In [1]: import numpy as np

In [2]: from numpy import linalg as LA

In [3]: np.set_printoptions(suppress=True, linewidth=140)

In [4]: def rd(a):
   ...:     return np.round(a, 2) + 0
   ...: 

In [5]: arr = np.array([[-3, 0, 0, 0, 0, 0, 0],
   ...:     [0, 5, 0, 0, 0, 0, 0],
   ...:     [0, 0, 1, 0, 0, 0, 0],
   ...:     [0, 0, 0, -5, 0, 0, 0],
   ...:     [0, 0, 0, 0, 2, 0, 0],
   ...:     [0, 0, 0, 0, 0, 5, 0],
   ...:     [0, 0, 0, 0, 0, 0, 5]])

In [6]: t3 = np.stack([arr, 3 * arr, arr[::-1]])

In [7]: print(LA.matrix_rank(t3.reshape(3, -1)))
2

In [8]: print(t3.sum(axis=0))
[[-12   0   0   0   0   0   5]
 [  0  20   0   0   0   5   0]
 [  0   0   4   0   2   0   0]
 [  0   0   0 -25   0   0   0]
 [  0   0   1   0   8   0   0]
 [  0   5   0   0   0  20   0]
 [ -3   0   0   0   0   0  20]]

In [9]: print(np.einsum("bij,cij->bc", t3, t3))
[[ 114  342   25]
 [ 342 1026   75]
 [  25   75  114]]

In [10]: print((t3 @ arr.T).shape)
(3, 7, 7)

In [11]: W0 = np.load("block7.npy")

In [12]: print(W0)
[[ 0  0  0  0  2  2]
 [ 0  0  0  2  4 -4]
 [ 0  0  0  0  0  2]
 [ 0  1  1  0  2  2]
 [ 1  2 -2  2  4 -4]
 [ 0  0  1  0  0  2]]

In [13]: other = LA.inv(W0)

In [14]: print(rd(LA.det(W0) * other))
[[-16.   8.  32.  16.  -8. -32.]
 [  8.   0.  -8.  -8.   0.   8.]
 [  0.   0.   8.   0.   0.  -8.]
 [  8.  -4. -16.   0.   0.   0.]
 [ -4.   0.   4.   0.   0.   0.]
 [  0.   0.  -4.   0.   0.   0.]]

In [15]: print(rd(LA.cond(W0)))
63.65

In [16]: print(np.trace(W0))
6

In [17]: print(W0 @ W0)
[[  2   4  -2   4   8  -4]
 [  4  10 -10   8  20 -20]
 [  0   0   2   0   0   4]
 [  2   4  -2   6  12  -6]
 [  4  10 -10  12  30 -30]
 [  0   0   2   0   0   6]]

In [18]: print((W0 + W0.T) / 2)
[[ 0.   0.   0.   0.   1.5  1. ]
 [ 0.   0.   0.   1.5  3.  -2. ]
 [ 0.   0.   0.   0.5 -1.   1.5]
 [ 0.   1.5  0.5  0.   2.   1. ]
 [ 1.5  3.  -1.   2.   4.  -2. ]
 [ 1.  -2.   1.5  1.  -2.   2. ]]

In [19]: print(rd(np.abs(LA.eigvals(W0)).max()))
6.6

In [20]: X = np.load("sample8.npy")

In [21]: print(X)
[[3. 0. 2. 0. 2. 2. 2. 2.]
 [0. 3. 0. 2. 0. 0. 0. 0.]
 [2. 0. 3. 0. 2. 2. 2. 2.]
 [0. 2. 0. 3. 0. 0. 0. 0.]
 [2. 0. 2. 0. 3. 2. 2. 2.]
 [2. 0. 2. 0. 2. 3. 2. 2.]
 [2. 0. 2. 0. 2. 2. 3. 2.]
 [2. 0. 2. 0. 2. 2. 2. 3.]]

In [22]: # symmetric

In [23]: other = X / LA.norm(X, axis=1, keepdims=True)

In [24]: gram = other @ other.T

In [25]: print((np.abs(gram) > 0.9).astype(int))
[[1 0 1 0 1 1 1 1]
 [0 1 0 1 0 0 0 0]
 [1 0 1 0 1 1 1 1]
 [0 1 0 1 0 0 0 0]
 [1 0 1 0 1 1 1 1]
 [1 0 1 0 1 1 1 1]
 [1 0 1 0 1 1 1 1]
 [1 0 1 0 1 1 1 1]]

In [26]: print(np.argwhere(np.triu(np.abs(gram) > 0.95, 1)))
[[0 2]
 [0 4]
 [0 5]
 [0 6]
 [0 7]
 [2 4]
 [2 5]
 [2 6]
 [2 7]
 [4 5]
 [4 6]
 [4 7]
 [5 6]
 [5 7]
 [6 7]]

In [27]: print(rd(LA.norm(other, axis=1)))
[1. 1. 1. 1. 1. 1. 1. 1.]

In [28]: gram = X.T @ X

In [29]: print(LA.matrix_rank(gram))
8

In [30]: print(np.allclose(gram, gram.T))
True

In [31]: print(np.trace(gram), (X ** 2).sum())
200.0 200.0

In [32]: W1 = np.array([[1, 2, 2],
    ...:     [2, 3, 0],
    ...:     [2, 1, 0],
    ...:     [1, 1, 3],
    ...:     [2, 2, 3],
    ...:     [0, 1, 1],
    ...:     [1, 0, 1],
    ...:     [1, 1, 0]])

In [33]: c = np.array([-1, -6, 1])

In [34]: H = np.maximum(X @ W1 + c, 0)

In [35]: print(LA.matrix_rank(H))
3

In [36]: print((H > 0).astype(int))
[[1 1 1]
 [1 1 1]
 [1 1 1]
 [1 1 1]
 [1 1 1]
 [1 1 1]
 [1 1 1]
 [1 1 1]]

In [37]: basis = np.array([[1, -1, -2], [1, -1, 0], [2, -1, 1]])

In [38]: print(H @ basis)
[[ 58. -41. -11.]
 [ 26. -19.  -7.]
 [ 54. -39. -15.]
 [ 29. -19.  -2.]
 [ 61. -43. -12.]
 [ 54. -38. -10.]
 [ 54. -38. -12.]
 [ 53. -38. -13.]]

In [39]: print(W1 @ basis)
[[ 7 -5  0]
 [ 5 -5 -4]
 [ 3 -3 -4]
 [ 8 -5  1]
 [10 -7 -1]
 [ 3 -2  1]
 [ 3 -2 -1]
 [ 2 -2 -2]]

In [40]: K = np.loadtxt("arr.csv", delimiter=",")

In [41]: print(rd(K))
[[-0.2   0.13 -0.44 -0.31 -0.12  0.77  0.06 -0.21]
 [-0.03 -0.23 -0.14 -0.21  0.64 -0.16 -0.34 -0.57]
 [ 0.57  0.11  0.03  0.06  0.35  0.13  0.7  -0.16]
 [-0.4   0.63 -0.06 -0.37  0.04 -0.44  0.31 -0.1 ]
 [ 0.03 -0.5  -0.08 -0.68  0.06 -0.11  0.21  0.46]
 [ 0.2   0.39 -0.42  0.1   0.44  0.03 -0.32  0.58]
 [ 0.49  0.   -0.56 -0.09 -0.49 -0.36 -0.11 -0.23]
 [ 0.43  0.34  0.53 -0.48 -0.1   0.17 -0.38 -0.05]]

In [42]: print(rd(K[:, 0] @ K[:, 7]))
0.0

In [43]: print(rd(K @ K.T))
[[1. 0. 0. 0. 0. 0. 0. 0.]
 [0. 1. 0. 0. 0. 0. 0. 0.]
 [0. 0. 1. 0. 0. 0. 0. 0.]
 [0. 0. 0. 1. 0. 0. 0. 0.]
 [0. 0. 0. 0. 1. 0. 0. 0.]
 [0. 0. 0. 0. 0. 1. 0. 0.]
 [0. 0. 0. 0. 0. 0. 1. 0.]
 [0. 0. 0. 0. 0. 0. 0. 1.]]

In [44]: F = np.loadtxt("test14.csv", delimiter=",")

In [45]: print(rd(F))
[[-5.18  7.06 -4.14 -6.08  5.53 -3.66 -8.51  3.81]
 [-7.2   2.36 -1.54  2.37 -6.43 -6.36  6.89 10.68]
 [-4.39  0.1   0.23  2.89 -1.53 11.41 -0.58  3.62]
 [-1.36  6.98  0.56  5.35  8.1  -0.5   8.31 -4.43]
 [-6.83 -1.81 -8.01 -3.74 -2.3   4.69  7.57 -9.46]
 [ 5.51 -1.67  5.46 -9.35  3.09  4.19  2.97  6.62]]

In [46]: r0, r1 = F[4], F[5]

In [47]: print(rd(r0 @ r0))
302.32

In [48]: pr = (r0 @ r1) / (r0 @ r0) * r0

In [49]: print(rd(r1 - pr))
[  3.91  -2.09   3.58 -10.23   2.55   5.29   4.75   4.4 ]

In [50]: A = np.load("mat.npy")

In [51]: print(A)
[[ 0.4 -1.1 -0.1  0.9  0.4 -0.6 -0.3 -0.6]
 [ 0.9  0.9  0.8  0.3 -0.5  1.9  2.   1.7]
 [-1.2  1.5  0.9  0.7 -1.2 -0.2 -1.2  0.2]
 [-1.3  0.4 -0.4  0.7 -0.4 -0.7 -0.2 -0.4]
 [ 0.2 -1.4  0.3  1.5 -0.8 -1.6  1.7  0.1]
 [-2.1  0.2 -0.2 -0.1 -0.6 -0.7  0.4  0.6]
 [ 0.3  0.  -0.6  0.5  2.1  0.  -1.7 -0.1]
 [ 0.3 -0.6  0.2  0.2  2.4  0.1  0.3  0.3]
 [-0.3 -1.2  1.  -0.4 -0.9 -0.3  0.1  1.5]]

In [52]: other = A / LA.norm(A, axis=1, keepdims=True)

In [53]: gram = other @ other.T

In [54]: print(np.argwhere(np.triu(np.abs(gram) > 0.95, 1)))
[]

In [55]: print((gram - 2 * np.eye(9)).round(6).argmax(axis=1))
[4 8 3 5 0 3 7 6 4]

In [56]: other = np.c_[A[:, :4] @ np.array([[-2, 3, -4, 2], [-2, 0, -1, 2], [0, -6, -6, 4], [-5, 9, -6, -9]]), np.array([-2, -4, -5, -3, 1, -2, -3, 2, 0])]

In [57]: print(rd(other))
[[ -3.1   9.9  -5.3  -9.9  -2. ]
 [ -5.1   0.6 -11.1   4.1  -4. ]
 [ -4.1  -2.7  -6.3  -2.1  -5. ]
 [ -1.7   4.8   3.   -9.7  -3. ]
 [ -5.1  12.3 -10.2 -14.7   1. ]
 [  4.3  -6.   10.   -3.7  -2. ]
 [ -3.1   9.   -0.6  -6.3  -3. ]
 [ -0.4   1.5  -3.   -1.6   2. ]
 [  5.  -10.5  -1.2   4.6   0. ]]

In [58]: print(LA.matrix_rank(other))
5

In [59]: mat = np.loadtxt("case5.csv", delimiter=",")

In [60]: print(mat)
[[ 2.  2. -1.]
 [ 1.  2. -2.]
 [ 2.  0.  1.]]

In [61]: rng = np.random.default_rng(89832)

In [62]: lab = rng.permutation(3)

In [63]: other = mat[:, lab] * rng.choice([-1, 1], 3)

In [64]: print(other)
[[-2. -2.  1.]
 [-2. -1.  2.]
 [-0. -2. -1.]]

In [65]: Uu, _, Vh = LA.svd(mat.T @ other)

In [66]: print(rd(Uu @ Vh))
[[ 0. -1.  0.]
 [-1.  0.  0.]
 [ 0.  0. -1.]]

In [67]: print(rd(LA.det(mat)))
-2.0

In [68]: print((mat - mat.T) / 2)
[[ 0.   0.5 -1.5]
 [-0.5  0.  -1. ]
 [ 1.5  1.   0. ]]

In [69]: print(np.allclose(mat, mat.T))
False

In [70]: print(np.allclose(mat @ mat.T, mat.T @ mat))
False

In [71]: print(rd(np.sort(np.abs(LA.eigvals(mat)))))
[0.22 3.02 3.02]

In [72]: gram = mat.T @ mat

In [73]: print((mat @ mat.T).shape)
(3, 3)

In [74]: print(np.diag(gram))
[9. 8. 6.]

In [75]: print(LA.matrix_rank(gram))
3

In [76]: print(rd(LA.eigvalsh(gram)[::-1]))
[17.37  5.59  0.04]

In [77]: P = np.triu(np.array([[-3, 1, 3], [3, 3, 0], [0, 3, 2]]), 1) + np.eye(3)

In [78]: other = P @ mat @ LA.inv(P)

In [79]: print(other)
[[  9.  -5. -27.]
 [  1.   1.  -5.]
 [  2.  -2.  -5.]]

In [80]: Uu, s, Vh = LA.svd(mat)

In [81]: print(rd(s))
[4.17 2.36 0.2 ]

In [82]: other = Uu[:, :2] @ np.diag(s[:2]) @ Vh[:2]

In [83]: print(LA.matrix_rank(mat, rtol=0.05))
2

In [84]: print(rd(LA.norm(mat - other) / LA.norm(mat)))
0.04

In [85]: M = np.load("layer14.npy")

In [86]: print(M)
[[1 0 0]
 [0 1 0]
 [0 0 1]]

In [87]: # orthonormal columns

In [88]: other = LA.inv(M)

In [89]: print(rd(LA.cond(M)))
1.0

In [90]: print(rd(LA.inv(other)))
[[1. 0. 0.]
 [0. 1. 0.]
 [0. 0. 1.]]

In [91]: print(rd(LA.det(M) * other))
[[1. 0. 0.]
 [0. 1. 0.]
 [0. 0. 1.]]

In [92]: print(other)
[[1. 0. 0.]
 [0. 1. 0.]
 [0. 0. 1.]]

In [93]: print(M @ (-1.0) ** np.arange(3))
[ 1. -1.  1.]

In [94]: print(M @ np.ones(3))
[1. 1. 1.]

In [95]: print(np.fft.fft(M[0]))
[1.+0.j 1.+0.j 1.+0.j]

In [96]: print(np.sort(np.abs(np.fft.fft(M[0]))), rd(np.sort(LA.svd(M, compute_uv=False))))
[1. 1. 1.] [1. 1. 1.]

In [97]: x = np.ones(3)

In [98]: for _ in range(4):
    ...:     x = M @ x
    ...:     x /= LA.norm(x)
    ...:     print(round(x @ M @ x, 2))
    ...: 
1.0
1.0
1.0
1.0

In [99]: print(rd(LA.eigvalsh(M)[-1]))
1.0

In [100]: print(np.allclose(M, M.T))
True

In [101]: print(np.allclose(M @ M.T, M.T @ M))
True

In [102]: x = np.array([8, 5, 2])

In [103]: rhs = M @ x

In [104]: c, lr = np.zeros(3), 1 / LA.norm(M, 2) ** 2

In [105]: for i in range(6):
     ...:     c -= lr * M.T @ (M @ c - rhs)
     ...:     if i % 1 == 0: print(i, round(LA.norm(M @ c - rhs), 2))
     ...: 
0 0.0
1 0.0
2 0.0
3 0.0
4 0.0
5 0.0

In [106]: print(c)
[8. 5. 2.]

In [107]: print(rd(LA.cond(M)))
1.0
